$ ipython --no-banner

In [1]: import numpy as np

In [2]: import numpy.linalg as la

In [3]: np.set_printoptions(precision=2, suppress=True, linewidth=160, floatmode="fixed")

In [4]: A = np.loadtxt("w.csv", delimiter=",")

In [5]: A
Out[5]: 
array([[-1.00,  1.00,  0.00,  0.00,  0.00,  0.00,  0.00,  0.00,  0.00,  0.00,  0.00,  0.00],
       [ 0.00, -1.00,  1.00,  0.00,  0.00,  0.00,  0.00,  0.00,  0.00,  0.00,  0.00,  0.00],
       [ 0.00,  0.00, -1.00,  1.00,  0.00,  0.00,  0.00,  0.00,  0.00,  0.00,  0.00,  0.00],
       [ 0.00,  0.00,  0.00, -1.00,  1.00,  0.00,  0.00,  0.00,  0.00,  0.00,  0.00,  0.00],
       [ 0.00,  0.00,  0.00,  0.00, -1.00,  1.00,  0.00,  0.00,  0.00,  0.00,  0.00,  0.00],
       [ 0.00,  0.00,  0.00,  0.00,  0.00, -1.00,  1.00,  0.00,  0.00,  0.00,  0.00,  0.00],
       [ 0.00,  0.00,  0.00,  0.00,  0.00,  0.00, -1.00,  1.00,  0.00,  0.00,  0.00,  0.00],
       [ 0.00,  0.00,  0.00,  0.00,  0.00,  0.00,  0.00, -1.00,  1.00,  0.00,  0.00,  0.00],
       [ 0.00,  0.00,  0.00,  0.00,  0.00,  0.00,  0.00,  0.00, -1.00,  1.00,  0.00,  0.00],
       [ 0.00,  0.00,  0.00,  0.00,  0.00,  0.00,  0.00,  0.00,  0.00, -1.00,  1.00,  0.00],
       [ 0.00,  0.00,  0.00,  0.00,  0.00,  0.00,  0.00,  0.00,  0.00,  0.00, -1.00,  1.00],
       [ 0.00,  0.00,  0.00,  0.00,  0.00,  0.00,  0.00,  0.00,  0.00,  0.00,  0.00, -1.00]])

In [6]: # triangular

In [7]: W = np.array([[0, -2, 2],
   ...:     [1, 0, -2],
   ...:     [-3, -2, -1],
   ...:     [0, 3, -1],
   ...:     [0, 0, 1],
   ...:     [-2, 2, 0],
   ...:     [-1, -1, -2],
   ...:     [-1, 1, 3],
   ...:     [-2, 2, 3],
   ...:     [0, -2, -3],
   ...:     [-2, 0, 3],
   ...:     [-1, 3, 0]])

In [8]: beta = np.array([-1, 2, 1])

In [9]: act = np.maximum(A @ W + beta, 0)

In [10]: la.matrix_rank(act)
Out[10]: np.int64(3)

In [11]: W2 = np.array([[1, 2], [-1, -1], [2, -1]])

In [12]: W @ W2
Out[12]: 
array([[ 6,  0],
       [-3,  4],
       [-3, -3],
       [-5, -2],
       [ 2, -1],
       [-4, -6],
       [-4,  1],
       [ 4, -6],
       [ 2, -9],
       [-4,  5],
       [ 4, -7],
       [-4, -5]])
